% python3 -q
>>> import numpy as np
>>> from numpy import linalg as LA
>>> np.set_printoptions(precision=3, suppress=True, linewidth=160)
>>> def tidy(a):
...     return np.round(a, 3) + 0
... 
>>> data = np.load("block18.npy")
>>> print(data)
[[ 0  0 -3]
 [ 0  0  0]
 [ 0  0  0]]
>>> rng = np.random.default_rng(73131)
>>> idx = rng.permutation(3)
>>> print(idx)
[2 1 0]
>>> out = data[idx][:, idx]
>>> print(np.trace(out))
0
>>> print(tidy(LA.det(out)), tidy(LA.det(data[idx])))
0.0 0.0
>>> left, sv, vt = LA.svd(data)
>>> evecs = vt[:(sv > 1e-8).sum()]
>>> vec = data[2] + -2 * data[0] + rng.integers(2) * np.eye(3)[2]
>>> print(vec)
[0. 0. 6.]
>>> print(evecs.T @ evecs)
[[0. 0. 0.]
 [0. 0. 0.]
 [0. 0. 1.]]
>>> print(np.diag(evecs.T @ evecs))
[0. 0. 1.]
>>> print(LA.matrix_rank(np.vstack([data, vec])))
1
>>> vec = np.array([2, 6, 0])
>>> print(data @ (2 * vec))
[0 0 0]
>>> print(np.einsum("ij,j->i", data, vec))
[0 0 0]
>>> print(data @ np.ones(3))
[-3.  0.  0.]
>>> print((data * vec).sum(axis=1))
[0 0 0]
>>> print(data @ np.eye(3)[2])
[-3.  0.  0.]
>>> print((data @ vec).argmax())
0
>>> print(np.sign((data @ vec).round(6)))
[0 0 0]
>>> u = np.array([0, -4])
>>> print(np.convolve(data[0], u))
[ 0  0  0 12]
>>> print(np.cross(data[0, :3], data[2, :3]))
[0 0 0]
>>> print(np.correlate(data[0], data[2], "full"))
[0 0 0 0 0]
>>> print(tidy(LA.eigvals(data)))
[0. 0. 0.]
>>> print(tidy(LA.det(data[::-1])))
0.0
>>> print(tidy(LA.eigvals(data).sum().real))
0.0
>>> print(np.einsum("ij,ji->", data, data))
0
